$ python -q
>>> import numpy as np
>>> np.set_printoptions(suppress=True, linewidth=100)
>>> mat = np.load("mat.npy")
>>> print(mat)
[[3 0 0]
 [8 9 0]
 [6 3 9]]
>>> # triangular, det is the product of the diagonal
>>> x0 = np.array([1, 5, 4])
>>> target = mat @ x0
>>> c, lr = np.zeros(3), 1 / np.linalg.norm(mat, 2) ** 2
>>> for i in range(200):
...     c -= lr * mat.T @ (mat @ c - target)
...     if i % 50 == 0: print(i, round(np.linalg.norm(mat @ c - target), 2))
... 
0 9.67
50 2.61
100 0.89
150 0.31
>>> print(round(np.linalg.cond(mat), 2))
6.87
>>> print(c.round(2))
[1.04 4.97 3.99]
>>> rng = np.random.default_rng(417)
>>> lab = rng.permutation(3)
>>> print(lab)
[1 2 0]
>>> B = mat[lab][:, lab]
>>> print(np.round(np.sort(np.abs(np.linalg.eigvals(B))), 2))
[3. 9. 9.]
>>> print(np.allclose(B, mat))
False
>>> print(np.round(np.linalg.eigvals(mat), 2))
[9. 9. 3.]
>>> arr = np.load("case15.npy")
>>> print(arr)
[[-0.47  2.66  2.1   1.27 -0.88  0.44 -1.34 -0.95]
 [-1.   -0.15  0.97  0.19 -1.71  1.41  0.68  2.58]
 [ 0.8  -2.14 -1.03 -1.03  1.24  0.79  1.21 -0.4 ]
 [-1.01  1.27  1.36  0.64 -1.86 -0.44 -1.08 -0.38]
 [-0.94 -1.36 -1.53 -0.83  0.51 -0.22 -1.24  2.3 ]
 [-0.86  0.61 -0.18 -0.64  0.65 -0.4  -1.54  1.56]
 [-0.87 -0.5   1.17 -0.44 -0.42  0.77 -0.06 -0.17]
 [ 0.01  0.65  2.44  0.43 -0.87  1.72  0.51 -1.08]
 [ 0.3  -2.12  0.92  0.37 -1.95  3.15  2.24 -0.63]
 [-2.04 -0.16 -0.87  0.95 -1.19 -0.84 -1.35  3.22]
 [ 0.93  0.24  0.13  0.72  0.67 -0.57 -0.48 -2.14]
 [ 2.37  1.15  0.41  2.44  0.08  0.15  1.97 -1.48]
 [ 0.9  -1.74 -0.18 -0.73  0.57  1.51  1.4  -2.02]
 [ 0.16 -0.98  0.   -0.76 -0.76  0.53  0.17 -0.94]
 [ 1.57  0.7   1.96  0.76  1.41  1.44  0.98 -2.42]
 [-1.3  -0.77  0.02 -1.04 -0.37  0.52  0.24  1.03]
 [-0.96  1.42  0.7  -0.64 -1.    0.34 -0.98  0.84]
 [ 0.47  0.64  0.42  0.74  0.8   0.24  0.18 -0.93]
 [ 0.08 -2.97 -0.57 -1.07 -0.26  1.35  1.4  -0.37]
 [-1.47 -0.1  -3.53  1.47 -0.15 -2.08 -2.43  3.75]
 [ 1.09 -0.94 -1.34 -0.2  -0.32  0.74  2.25  1.45]
 [ 0.66 -0.49 -1.3   0.94 -0.18  0.23  1.17 -0.46]
 [ 2.24  1.01  1.31  2.01 -0.38  0.24  1.58 -2.85]]
>>> Xc = arr - arr.mean(axis=0)
>>> Uu, sv, Vh = np.linalg.svd(Xc, full_matrices=False)
>>> print(np.round(Vh[0] * np.sign(Vh[0, np.abs(Vh[0]).argmax()]), 2))
[-0.4  -0.05 -0.36 -0.09 -0.07 -0.26 -0.39  0.69]
>>> print(np.abs(Vh[0]).argmax())
7
>>> print(round((sv ** 2).sum() ** 2 / (sv ** 4).sum(), 2))
3.21
>>> print(sv.round(2))
[11.67  8.57  6.48  4.89  3.    1.96  1.27  0.94]
>>> print(np.round(Xc.mean(axis=0), 2) + 0)
[0. 0. 0. 0. 0. 0. 0. 0.]
>>> print(np.round(np.abs(Vh[-1]), 2))
[0.73 0.28 0.28 0.08 0.21 0.06 0.45 0.24]
>>> print(np.linalg.matrix_rank(Xc))
8
>>> print(np.round(sv ** 2 / (sv ** 2).sum(), 2) + 0)
[0.47 0.25 0.14 0.08 0.03 0.01 0.01 0.  ]
>>> print(np.searchsorted(np.cumsum(sv ** 2) / (sv ** 2).sum(), 0.9) + 1)
4
